% python3 -q
>>> import numpy as np
>>> np.set_printoptions(precision=3, suppress=True, linewidth=140, floatmode="fixed")
>>> def tidy(a):
...     return np.round(a, 3) + 0
... 
>>> basis = np.array([[-1, 3, 3], [-2, 2, 2], [3, -1, -3]])
>>> rng = np.random.default_rng(923)
>>> J = (rng.random((10, 3)) < 0.25) @ basis
>>> J
array([[ 0,  0,  0],
       [-1,  3,  3],
       [-1,  3,  3],
       [ 0,  0,  0],
       [ 0,  4,  2],
       [ 3, -1, -3],
       [-3,  5,  5],
       [ 3, -1, -3],
       [ 0,  0,  0],
       [ 0,  0,  0]])
>>> Y = np.c_[J[:, :2] @ np.array([[-2, 3], [2, 1]]), np.array([-2, 2, 1, 0, 1, 1, 3, 1, 2, -3])]
>>> Y
array([[ 0,  0, -2],
       [ 8,  0,  2],
       [ 8,  0,  1],
       [ 0,  0,  0],
       [ 8,  4,  1],
       [-8,  8,  1],
       [16, -4,  3],
       [-8,  8,  1],
       [ 0,  0,  2],
       [ 0,  0, -3]])
>>> np.linalg.matrix_rank(Y)
np.int64(3)
>>> tidy(np.linalg.lstsq(J, Y[:, 0])[0])
array([-2.000,  2.000,  0.000])
>>> tidy(np.linalg.norm(np.linalg.qr(J)[0].T @ Y, axis=0) ** 2 / ((Y ** 2).sum(axis=0) + 1e-12))
array([1.000, 1.000, 0.379])
>>> P = J @ np.linalg.solve(J.T @ J, J.T)
>>> tidy(P)
array([[ 0.000,  0.000,  0.000,  0.000,  0.000,  0.000,  0.000,  0.000,  0.000,  0.000],
       [ 0.000,  0.500,  0.500,  0.000,  0.000,  0.000,  0.000,  0.000,  0.000,  0.000],
       [ 0.000,  0.500,  0.500,  0.000,  0.000,  0.000,  0.000,  0.000,  0.000,  0.000],
       [ 0.000,  0.000,  0.000,  0.000,  0.000,  0.000,  0.000,  0.000,  0.000,  0.000],
       [ 0.000,  0.000,  0.000,  0.000,  0.600,  0.200,  0.400,  0.200,  0.000,  0.000],
       [ 0.000,  0.000,  0.000,  0.000,  0.200,  0.400, -0.200,  0.400,  0.000,  0.000],
       [ 0.000,  0.000,  0.000,  0.000,  0.400, -0.200,  0.600, -0.200,  0.000,  0.000],
       [ 0.000,  0.000,  0.000,  0.000,  0.200,  0.400, -0.200,  0.400,  0.000,  0.000],
       [ 0.000,  0.000,  0.000,  0.000,  0.000,  0.000,  0.000,  0.000,  0.000,  0.000],
       [ 0.000,  0.000,  0.000,  0.000,  0.000,  0.000,  0.000,  0.000,  0.000,  0.000]])
>>> tidy(np.diag(P))
array([0.000, 0.500, 0.500, 0.000, 0.600, 0.400, 0.600, 0.400, 0.000, 0.000])
>>> tidy(P @ J[:, 2])
array([ 0.000,  3.000,  3.000,  0.000,  2.000, -3.000,  5.000, -3.000,  0.000,  0.000])
>>> basis = J[[8, 4]].astype(float)
>>> for _ in range(6):
...     labels = np.linalg.norm(J[:, None] - basis, axis=-1).argmin(axis=1)
...     basis = np.array([J[labels == j].mean(axis=0) for j in range(2)])
... 
>>> labels
array([0, 1, 1, 0, 1, 0, 1, 0, 0, 0])
>>> tidy(basis[1] - basis[0])
array([-2.250,  4.083,  4.250])
>>> np.bincount(labels)
array([6, 4])
>>> feats = np.triu(rng.random((3, 3)) < 0.8, 1).astype(int)
>>> feats = feats + feats.T
>>> feats
array([[0, 1, 0],
       [1, 0, 1],
       [0, 1, 0]])
>>> # columns 0 and 2 are equal
>>> rank = np.linalg.matrix_rank(feats)
>>> rank
np.int64(2)
>>> ns = np.linalg.svd(feats)[2][rank:].T
>>> feats @ ns
array([[0.000],
       [0.000],
       [0.000]])
>>> [int(np.linalg.matrix_rank(np.delete(feats, i, axis=0))) for i in range(3)]
[2, 1, 2]
>>> [int(np.linalg.matrix_rank(feats[:i])) for i in range(1, len(feats) + 1)]
[1, 2, 2]
>>> ns[:, 0] / ns[np.abs(ns[:, 0]).round(6).argmax(), 0]
array([ 1.000, -0.000, -1.000])
>>> ns.shape
(3, 1)
>>> arr = np.loadtxt("dump.csv", delimiter=",")
>>> tidy(arr)
array([[-0.766,  0.287, -0.167,  0.550],
       [-0.135, -0.304,  0.910,  0.247],
       [-0.225, -0.907, -0.351,  0.053],
       [ 0.586, -0.043, -0.143,  0.796]])
>>> labels = rng.permutation(4)
>>> Y = arr[:, labels] * rng.choice([-1, 1], 4)
>>> tidy(Y)
array([[ 0.287, -0.550, -0.167,  0.766],
       [-0.304, -0.247,  0.910,  0.135],
       [-0.907, -0.053, -0.351,  0.225],
       [-0.043, -0.796, -0.143, -0.586]])
>>> Uu, _, Vt = np.linalg.svd(arr.T @ Y)
>>> tidy(Uu @ Vt)
array([[ 0.000,  0.000,  0.000, -1.000],
       [ 1.000,  0.000,  0.000,  0.000],
       [ 0.000,  0.000,  1.000,  0.000],
       [ 0.000, -1.000,  0.000,  0.000]])
>>> labels
array([1, 3, 2, 0])
>>> tidy(np.linalg.lstsq(arr, Y)[0])
array([[ 0.000,  0.000,  0.000, -1.000],
       [ 1.000,  0.000,  0.000,  0.000],
       [ 0.000,  0.000,  1.000,  0.000],
       [ 0.000, -1.000,  0.000,  0.000]])
>>> Q, R = np.linalg.qr(Y)
>>> tidy(np.abs(np.diag(R)))
array([1.000, 1.000, 1.000, 1.000])
>>> tidy(Q.T @ Q)
array([[1.000, 0.000, 0.000, 0.000],
       [0.000, 1.000, 0.000, 0.000],
       [0.000, 0.000, 1.000, 0.000],
       [0.000, 0.000, 0.000, 1.000]])
>>> np.allclose(R.T @ R, Y.T @ Y)
True
>>> tidy(Q @ R)
array([[ 0.287, -0.550, -0.167,  0.766],
       [-0.304, -0.247,  0.910,  0.135],
       [-0.907, -0.053, -0.351,  0.225],
       [-0.043, -0.796, -0.143, -0.586]])
>>> tidy(R)
array([[-1.000,  0.000,  0.000,  0.000],
       [ 0.000,  1.000,  0.000,  0.000],
       [ 0.000,  0.000,  1.000,  0.000],
       [ 0.000,  0.000,  0.000, -1.000]])
>>> tidy(np.einsum("ij,ji->", arr, arr))
np.float64(0.39)
>>> tidy(np.linalg.eigvals(arr))
array([ 1.000+0.000j, -1.000+0.000j, -0.312+0.950j, -0.312-0.950j])
>>> tidy(np.linalg.det(arr[::-1]))
np.float64(-1.0)
>>> tidy(np.kron(np.eye(2, dtype=int), arr))
array([[-0.766,  0.287, -0.167,  0.550,  0.000,  0.000,  0.000,  0.000],
       [-0.135, -0.304,  0.910,  0.247,  0.000,  0.000,  0.000,  0.000],
       [-0.225, -0.907, -0.351,  0.053,  0.000,  0.000,  0.000,  0.000],
       [ 0.586, -0.043, -0.143,  0.796,  0.000,  0.000,  0.000,  0.000],
       [ 0.000,  0.000,  0.000,  0.000, -0.766,  0.287, -0.167,  0.550],
       [ 0.000,  0.000,  0.000,  0.000, -0.135, -0.304,  0.910,  0.247],
       [ 0.000,  0.000,  0.000,  0.000, -0.225, -0.907, -0.351,  0.053],
       [ 0.000,  0.000,  0.000,  0.000,  0.586, -0.043, -0.143,  0.796]])
>>> tidy(np.linalg.eigvals(arr).sum().real)
np.float64(-0.624)
>>> tidy(np.poly(arr))
array([ 1.000,  0.624,  0.000, -0.624, -1.000])
>>> M = np.load("sample10.npy")
>>> M
array([[ 0.933,  0.987,  0.987],
       [-0.664, -0.834, -0.834],
       [-0.706, -0.867, -0.867],
       [ 0.508,  0.686,  0.686],
       [ 0.876,  0.967,  0.967],
       [ 0.159,  0.235,  0.235],
       [-0.909, -0.979, -0.979],
       [-0.380, -0.537, -0.537],
       [ 0.856,  0.958,  0.958],
       [ 0.159,  0.235,  0.235],
       [-0.856, -0.958, -0.958],
       [-0.617, -0.793, -0.793],
       [ 0.310,  0.446,  0.446],
       [ 0.235,  0.345,  0.345]])
>>> # rows and columns are dependent
>>> cov = np.cov(M, rowvar=False)
>>> tidy(M.std(axis=0))
array([0.647, 0.754, 0.754])
>>> cov.shape
(3, 3)
>>> np.argwhere(np.triu(np.abs(np.corrcoef(M.T)) > 0.8, 1))
array([[0, 1],
       [0, 2],
       [1, 2]])
>>> mat = np.loadtxt("run9.csv", delimiter=",")
>>> mat
array([[ 0.000,  0.000,  0.000, -4.000, -9.000],
       [ 0.000,  0.000,  0.000,  2.000, -3.000],
       [ 0.000,  0.000,  0.000, -9.000,  5.000],
       [-4.000,  2.000, -9.000,  0.000,  0.000],
       [-9.000, -3.000,  5.000,  0.000,  0.000]])
>>> # symmetric
>>> rank = np.linalg.matrix_rank(mat)
>>> rank
np.int64(4)
>>> ns = np.linalg.svd(mat)[2][rank:].T
>>> np.linalg.matrix_rank(mat.T @ mat), np.linalg.matrix_rank(mat @ mat.T)
(np.int64(4), np.int64(4))
>>> tidy(ns[:, 0] / ns[np.abs(ns[:, 0]).round(6).argmax(), 0])
array([-0.168,  1.000,  0.297,  0.000,  0.000])
>>> [int(np.linalg.matrix_rank(mat[:i])) for i in range(1, len(mat) + 1)]
[1, 2, 2, 3, 4]
>>> [int(np.linalg.matrix_rank(np.delete(mat, i, axis=0))) for i in range(5)]
[4, 4, 4, 3, 3]
>>> np.allclose(mat @ ns, 0)
True
>>> np.linalg.cond(mat) > 100
np.True_
>>> np.argsort(-np.linalg.norm(mat, axis=0).round(6), kind="stable")[:3]
array([4, 2, 3])
>>> A = np.load("m.npy")
>>> A
array([[0, 0, 1],
       [0, 0, 1],
       [1, 1, 0]])
>>> np.all(np.linalg.eigvalsh(A) > 0)
np.False_
>>> [round(float(np.linalg.det(A[:i, :i])), 2) + 0 for i in range(1, 4)]
[0.0, 0.0, 0.0]
>>> w, evecs = np.linalg.eigvalsh(A)
Traceback (most recent call last):
  File "<python-input-78>", line 1, in <module>
    w, evecs = np.linalg.eigvalsh(A)
    ^^^^^^^^
ValueError: too many values to unpack (expected 2)
>>> w, evecs = np.linalg.eigh(A)
>>> tidy(evecs.T @ evecs)
array([[1.000, 0.000, 0.000],
       [0.000, 1.000, 0.000],
       [0.000, 0.000, 1.000]])
>>> tidy(w)
array([-1.414,  0.000,  1.414])
>>> tidy(evecs.T @ A @ evecs)
array([[-1.414,  0.000,  0.000],
       [ 0.000,  0.000,  0.000],
       [ 0.000,  0.000,  1.414]])
>>> tidy(np.linalg.eigvalsh(A + 2 * np.eye(3)))
array([0.586, 2.000, 3.414])
>>> w.sum(), np.trace(A)
(np.float64(0.0), np.int64(0))
>>> np.unique(w.round(6) + 0, return_counts=True)[1]
array([1, 1, 1])
>>> np.abs(evecs[:, -1]).round(6).argmax()
np.int64(2)
>>> tidy(np.linalg.svd(A, compute_uv=False))
array([1.414, 1.414, 0.000])
